$ ipython --no-banner

In [1]: import numpy as np

In [2]: np.set_printoptions(precision=2, suppress=True, linewidth=120, floatmode="fixed")

In [3]: data = np.load("out13.npy")

In [4]: data
Out[4]: 
array([[-2,  2, -2,  2],
       [ 0, -1,  0, -1],
       [-2,  2, -2,  2],
       [ 0, -1,  0, -1]])

In [5]: # row 2 repeats row 0

In [6]: left, s, vt = np.linalg.svd(data, full_matrices=False)

In [7]: (s > 1e-8).sum()
Out[7]: np.int64(2)

In [8]: np.round(left.T @ left, 2) + 0
Out[8]: 
array([[1.00, 0.00, 0.00, 0.00],
       [0.00, 1.00, 0.00, 0.00],
       [0.00, 0.00, 1.00, 0.00],
       [0.00, 0.00, 0.00, 1.00]])

In [9]: np.round(vt @ vt.T, 2) + 0
Out[9]: 
array([[1.00, 0.00, 0.00, 0.00],
       [0.00, 1.00, 0.00, 0.00],
       [0.00, 0.00, 1.00, 0.00],
       [0.00, 0.00, 0.00, 1.00]])

In [10]: np.allclose(left * s @ vt, data)
Out[10]: True

In [11]: f = np.array([-2, -6])

In [12]: np.polyval(f, data[2])
Out[12]: array([ -2, -10,  -2, -10])

In [13]: np.cross(data[2, :3], data[1, :3])
Out[13]: array([-2,  0,  2])

In [14]: np.convolve(data[2], f)
Out[14]: array([  4,   8,  -8,   8, -12])

In [15]: np.correlate(data[2], data[1], "full")
Out[15]: array([ 2, -2,  4, -4,  2, -2,  0])

In [16]: hat = np.triu(np.array([[1, 4, 3, 0], [3, 1, 5, 2], [2, 2, 4, 4], [1, 0, 4, 3]]), 1) + np.eye(4)

In [17]: other = hat @ data @ np.linalg.inv(hat)

In [18]: round(float(np.linalg.det(other)), 2)
Out[18]: -0.0

In [19]: np.linalg.matrix_rank(other)
Out[19]: np.int64(2)

In [20]: np.trace(other), np.trace(data)
Out[20]: (np.float64(-6.0), np.int64(-6))

In [21]: arr = np.load("layer16.npy")

In [22]: arr.round(2) + 0
Out[22]: 
array([[ 0.31, -0.09,  0.26,  0.20,  0.03, -0.26,  0.09, -0.14,  0.09],
       [-0.09,  0.02, -0.07, -0.05, -0.01,  0.07, -0.02,  0.04, -0.02],
       [ 0.26, -0.07,  0.21,  0.16,  0.02, -0.21,  0.07, -0.12,  0.07],
       [ 0.20, -0.05,  0.16,  0.13,  0.02, -0.16,  0.05, -0.09,  0.05],
       [ 0.03, -0.01,  0.02,  0.02,  0.00, -0.02,  0.01, -0.01,  0.01],
       [-0.26,  0.07, -0.21, -0.16, -0.02,  0.21, -0.07,  0.12, -0.07],
       [ 0.09, -0.02,  0.07,  0.05,  0.01, -0.07,  0.02, -0.04,  0.02],
       [-0.14,  0.04, -0.12, -0.09, -0.01,  0.12, -0.04,  0.06, -0.04],
       [ 0.09, -0.02,  0.07,  0.05,  0.01, -0.07,  0.02, -0.04,  0.02]])

In [23]: # equal to its transpose

In [24]: np.round((arr + arr.T) / 2, 2) + 0
Out[24]: 
array([[ 0.31, -0.09,  0.26,  0.20,  0.03, -0.26,  0.09, -0.14,  0.09],
       [-0.09,  0.02, -0.07, -0.05, -0.01,  0.07, -0.02,  0.04, -0.02],
       [ 0.26, -0.07,  0.21,  0.16,  0.02, -0.21,  0.07, -0.12,  0.07],
       [ 0.20, -0.05,  0.16,  0.13,  0.02, -0.16,  0.05, -0.09,  0.05],
       [ 0.03, -0.01,  0.02,  0.02,  0.00, -0.02,  0.01, -0.01,  0.01],
       [-0.26,  0.07, -0.21, -0.16, -0.02,  0.21, -0.07,  0.12, -0.07],
       [ 0.09, -0.02,  0.07,  0.05,  0.01, -0.07,  0.02, -0.04,  0.02],
       [-0.14,  0.04, -0.12, -0.09, -0.01,  0.12, -0.04,  0.06, -0.04],
       [ 0.09, -0.02,  0.07,  0.05,  0.01, -0.07,  0.02, -0.04,  0.02]])

In [25]: round(float(np.linalg.det(arr)), 2)
Out[25]: -0.0

In [26]: np.allclose(arr @ arr.T, arr.T @ arr)
Out[26]: True

In [27]: np.round(np.linalg.matrix_power(arr, 2), 2) + 0
Out[27]: 
array([[ 0.31, -0.09,  0.26,  0.20,  0.03, -0.26,  0.09, -0.14,  0.09],
       [-0.09,  0.02, -0.07, -0.05, -0.01,  0.07, -0.02,  0.04, -0.02],
       [ 0.26, -0.07,  0.21,  0.16,  0.02, -0.21,  0.07, -0.12,  0.07],
       [ 0.20, -0.05,  0.16,  0.13,  0.02, -0.16,  0.05, -0.09,  0.05],
       [ 0.03, -0.01,  0.02,  0.02,  0.00, -0.02,  0.01, -0.01,  0.01],
       [-0.26,  0.07, -0.21, -0.16, -0.02,  0.21, -0.07,  0.12, -0.07],
       [ 0.09, -0.02,  0.07,  0.05,  0.01, -0.07,  0.02, -0.04,  0.02],
       [-0.14,  0.04, -0.12, -0.09, -0.01,  0.12, -0.04,  0.06, -0.04],
       [ 0.09, -0.02,  0.07,  0.05,  0.01, -0.07,  0.02, -0.04,  0.02]])

In [28]: round(np.abs(np.linalg.eigvals(arr)).max(), 2)
Out[28]: np.float64(1.0)

In [29]: np.abs(np.diag(np.linalg.qr(arr)[1])) > 1e-9
Out[29]: array([ True, False, False, False, False, False, False, False, False])

In [30]: round(np.trace(np.linalg.pinv(arr) @ arr), 2)
Out[30]: np.float64(1.0)

In [31]: np.allclose(arr[:-1].T @ np.linalg.lstsq(arr[:-1].T, arr[-1])[0], arr[-1])
Out[31]: True

In [32]: np.round(arr @ np.linalg.pinv(arr) @ arr, 2) + 0
Out[32]: 
array([[ 0.31, -0.09,  0.26,  0.20,  0.03, -0.26,  0.09, -0.14,  0.09],
       [-0.09,  0.02, -0.07, -0.05, -0.01,  0.07, -0.02,  0.04, -0.02],
       [ 0.26, -0.07,  0.21,  0.16,  0.02, -0.21,  0.07, -0.12,  0.07],
       [ 0.20, -0.05,  0.16,  0.13,  0.02, -0.16,  0.05, -0.09,  0.05],
       [ 0.03, -0.01,  0.02,  0.02,  0.00, -0.02,  0.01, -0.01,  0.01],
       [-0.26,  0.07, -0.21, -0.16, -0.02,  0.21, -0.07,  0.12, -0.07],
       [ 0.09, -0.02,  0.07,  0.05,  0.01, -0.07,  0.02, -0.04,  0.02],
       [-0.14,  0.04, -0.12, -0.09, -0.01,  0.12, -0.04,  0.06, -0.04],
       [ 0.09, -0.02,  0.07,  0.05,  0.01, -0.07,  0.02, -0.04,  0.02]])

In [33]: np.linalg.lstsq(arr[:-1].T, arr[-1])[2]
Out[33]: np.int32(1)

In [34]: x = np.array([3, 0, 3, 5, 1, 3, 3, 2, 5])

In [35]: np.eye(9) - arr
Out[35]: 
array([[ 0.69,  0.09, -0.26, -0.20, -0.03,  0.26, -0.09,  0.14, -0.09],
       [ 0.09,  0.98,  0.07,  0.05,  0.01, -0.07,  0.02, -0.04,  0.02],
       [-0.26,  0.07,  0.79, -0.16, -0.02,  0.21, -0.07,  0.12, -0.07],
       [-0.20,  0.05, -0.16,  0.87, -0.02,  0.16, -0.05,  0.09, -0.05],
       [-0.03,  0.01, -0.02, -0.02,  1.00,  0.02, -0.01,  0.01, -0.01],
       [ 0.26, -0.07,  0.21,  0.16,  0.02,  0.79,  0.07, -0.12,  0.07],
       [-0.09,  0.02, -0.07, -0.05, -0.01,  0.07,  0.98,  0.04, -0.02],
       [ 0.14, -0.04,  0.12,  0.09,  0.01, -0.12,  0.04,  0.94,  0.04],
       [-0.09,  0.02, -0.07, -0.05, -0.01,  0.07, -0.02,  0.04,  0.98]])

In [36]: round((x - arr @ x) @ (arr @ x), 2)
Out[36]: np.float64(0.0)

In [37]: arr @ x
Out[37]: array([ 2.37, -0.65,  1.94,  1.51,  0.22, -1.94,  0.65, -1.08,  0.65])

In [38]: arr @ arr @ x
Out[38]: array([ 2.37, -0.65,  1.94,  1.51,  0.22, -1.94,  0.65, -1.08,  0.65])

In [39]: mat = np.loadtxt("x.csv", delimiter=",")

In [40]: mat
Out[40]: 
array([[-1.70,  0.50,  0.10,  1.62],
       [-1.10, -0.20,  0.80, -0.60],
       [ 0.00, -1.00,  0.40, -4.29],
       [ 0.20, -1.10, -0.40, -4.37],
       [ 1.20,  0.10,  0.30,  0.23],
       [-1.40, -2.00,  0.80, -7.94],
       [ 1.00, -0.10,  0.10,  0.11],
       [-0.60, -1.10, -0.20, -4.29],
       [ 0.20,  1.40,  0.60,  5.98],
       [ 1.20,  0.20, -0.60,  0.93],
       [ 0.70,  0.00,  0.40,  0.30],
       [ 0.30,  0.90,  0.10,  3.71],
       [ 0.50,  0.30, -2.30,  0.79],
       [-1.60, -1.40,  0.80, -5.43],
       [ 0.50,  1.70, -0.30,  6.91],
       [-1.00,  0.30,  0.80,  1.23],
       [ 1.40, -1.40,  0.00, -5.88],
       [-0.30,  0.30, -1.20,  1.54],
       [-0.30, -0.60,  0.10, -2.01],
       [ 0.70,  0.50,  2.60,  2.02],
       [ 0.80,  0.30, -0.70,  1.61],
       [-0.90,  0.60, -0.60,  2.27],
       [ 0.50,  2.20,  1.30,  8.66],
       [ 1.40,  1.40,  0.00,  5.85],
       [-0.40,  0.10,  1.20,  0.35],
       [ 0.00, -2.10, -0.80, -8.43],
       [-0.70,  1.70, -1.30,  6.67],
       [-0.80, -1.50, -0.60, -6.12],
       [ 0.10,  0.90, -0.10,  3.73],
       [-1.50,  1.60,  1.30,  6.45],
       [ 0.10,  0.60,  0.00,  2.39],
       [ 0.20,  0.70,  0.70,  3.10],
       [-1.80,  1.50, -1.10,  6.30],
       [-0.80,  0.00, -1.70, -0.28],
       [-0.90, -0.20,  1.00, -1.22]])

In [41]: # column 3 is much longer than the rest

In [42]: dist = np.linalg.norm(mat[:, None] - mat[None], axis=-1)

In [43]: dist[:5, :5]
Out[43]: 
array([[0.00, 2.50, 6.34, 6.50, 3.25],
       [2.50, 0.00, 3.95, 4.26, 2.51],
       [6.34, 3.95, 0.00, 0.83, 4.81],
       [6.50, 4.26, 0.83, 0.00, 4.91],
       [3.25, 2.51, 4.81, 4.91, 0.00]])

In [44]: dist.shape
Out[44]: (35, 35)

In [45]: np.linalg.matrix_rank(dist ** 2)
Out[45]: np.int64(6)

In [46]: basis = mat[[18, 23]].astype(float)

In [47]: for _ in range(5):
    ...:     idx = np.linalg.norm(mat[:, None] - basis, axis=-1).argmin(axis=1)
    ...:     basis = np.array([mat[idx == j].mean(axis=0) for j in range(2)])
    ...: 

In [48]: idx
Out[48]: array([1, 0, 0, 0, 0, 0, 0, 0, 1, 1, 0, 1, 1, 0, 1, 1, 0, 1, 0, 1, 1, 1, 1, 1, 0, 0, 1, 0, 1, 1, 1, 1, 1, 0, 0])

In [49]: np.bincount(idx)
Out[49]: array([16, 19])

In [50]: basis
Out[50]: 
array([[-0.21, -0.78,  0.14, -3.12],
       [-0.07,  0.93, -0.04,  3.78]])

In [51]: rng = np.random.default_rng(15524)

In [52]: idx = rng.permutation(4)

In [53]: idx
Out[53]: array([2, 0, 3, 1])

In [54]: other = data[idx][:, idx]

In [55]: other
Out[55]: 
array([[-2, -2,  2,  2],
       [-2, -2,  2,  2],
       [ 0,  0, -1, -1],
       [ 0,  0, -1, -1]])

In [56]: np.diag(other)
Out[56]: array([-2, -2, -1, -1])

In [57]: np.round(np.sort(np.abs(np.linalg.eigvals(other))), 2) + 0
Out[57]: array([0.00, 0.00, 2.00, 4.00])

In [58]: np.trace(other)
Out[58]: np.int64(-6)

In [59]: W0 = np.loadtxt("case2.csv", delimiter=",")

In [60]: W0
Out[60]: 
array([[ 0.97,  0.24,  2.20,  0.57, -0.67, -0.43, -0.90, -1.13, -0.14,  0.29],
       [ 1.19,  0.31, -0.25,  0.12,  0.55, -0.16, -0.56,  1.43, -1.25,  1.78],
       [-1.04,  0.92,  0.18, -0.54, -0.83, -0.98, -1.28,  1.20,  1.38,  0.37],
       [-0.37, -0.49,  0.37,  1.12,  0.76,  2.00, -1.38,  0.61,  0.57, -0.28],
       [-0.15,  0.90,  1.62, -0.67, -0.07,  0.85,  1.40,  1.38, -0.37, -0.62],
       [ 0.22,  0.78,  0.13, -0.91,  1.06,  0.80,  0.54, -1.00,  1.45,  1.53],
       [ 0.74,  1.69, -0.99,  1.35, -1.38,  0.75,  0.44, -0.13,  0.32, -0.07],
       [ 1.34,  0.23, -0.52, -1.90, -0.41,  0.78, -1.16, -0.16, -0.17, -1.05],
       [ 1.49,  0.14,  0.03,  0.62,  1.34, -1.09,  0.25,  0.66,  1.27, -1.13],
       [-0.89,  1.84, -0.11,  0.13,  1.41, -0.35, -0.71, -0.69, -1.11, -0.67]])

In [61]: np.round(W0 @ W0.T, 2) + 0
Out[61]: 
array([[9.00, 0.00, 0.00, 0.00, 0.00, 0.00, 0.00, 0.00, 0.00, 0.00],
       [0.00, 9.00, 0.00, 0.00, 0.00, 0.00, 0.00, 0.00, 0.00, 0.00],
       [0.00, 0.00, 9.00, 0.00, 0.00, 0.00, 0.00, 0.00, 0.00, 0.00],
       [0.00, 0.00, 0.00, 9.00, 0.00, 0.00, 0.00, 0.00, 0.00, 0.00],
       [0.00, 0.00, 0.00, 0.00, 9.00, 0.00, 0.00, 0.00, 0.00, 0.00],
       [0.00, 0.00, 0.00, 0.00, 0.00, 9.00, 0.00, 0.00, 0.00, 0.00],
       [0.00, 0.00, 0.00, 0.00, 0.00, 0.00, 9.00, 0.00, 0.00, 0.00],
       [0.00, 0.00, 0.00, 0.00, 0.00, 0.00, 0.00, 9.00, 0.00, 0.00],
       [0.00, 0.00, 0.00, 0.00, 0.00, 0.00, 0.00, 0.00, 9.00, 0.00],
       [0.00, 0.00, 0.00, 0.00, 0.00, 0.00, 0.00, 0.00, 0.00, 9.00]])

In [62]: np.round(W0[:, 1] @ W0[:, 7], 2)
Out[62]: np.float64(-0.0)

In [63]: np.round(np.linalg.pinv(W0), 2) + 0
Out[63]: 
array([[ 0.11,  0.13, -0.12, -0.04, -0.02,  0.02,  0.08,  0.15,  0.17, -0.10],
       [ 0.03,  0.03,  0.10, -0.05,  0.10,  0.09,  0.19,  0.03,  0.02,  0.20],
       [ 0.24, -0.03,  0.02,  0.04,  0.18,  0.01, -0.11, -0.06,  0.00, -0.01],
       [ 0.06,  0.01, -0.06,  0.12, -0.07, -0.10,  0.15, -0.21,  0.07,  0.01],
       [-0.07,  0.06, -0.09,  0.08, -0.01,  0.12, -0.15, -0.05,  0.15,  0.16],
       [-0.05, -0.02, -0.11,  0.22,  0.09,  0.09,  0.08,  0.09, -0.12, -0.04],
       [-0.10, -0.06, -0.14, -0.15,  0.16,  0.06,  0.05, -0.13,  0.03, -0.08],
       [-0.13,  0.16,  0.13,  0.07,  0.15, -0.11, -0.01, -0.02,  0.07, -0.08],
       [-0.02, -0.14,  0.15,  0.06, -0.04,  0.16,  0.04, -0.02,  0.14, -0.12],
       [ 0.03,  0.20,  0.04, -0.03, -0.07,  0.17, -0.01, -0.12, -0.13, -0.07]])

In [64]: np.linalg.norm(W0, axis=0)
Out[64]: array([3.00, 3.00, 3.00, 3.00, 3.00, 3.00, 3.00, 3.00, 3.00, 3.00])
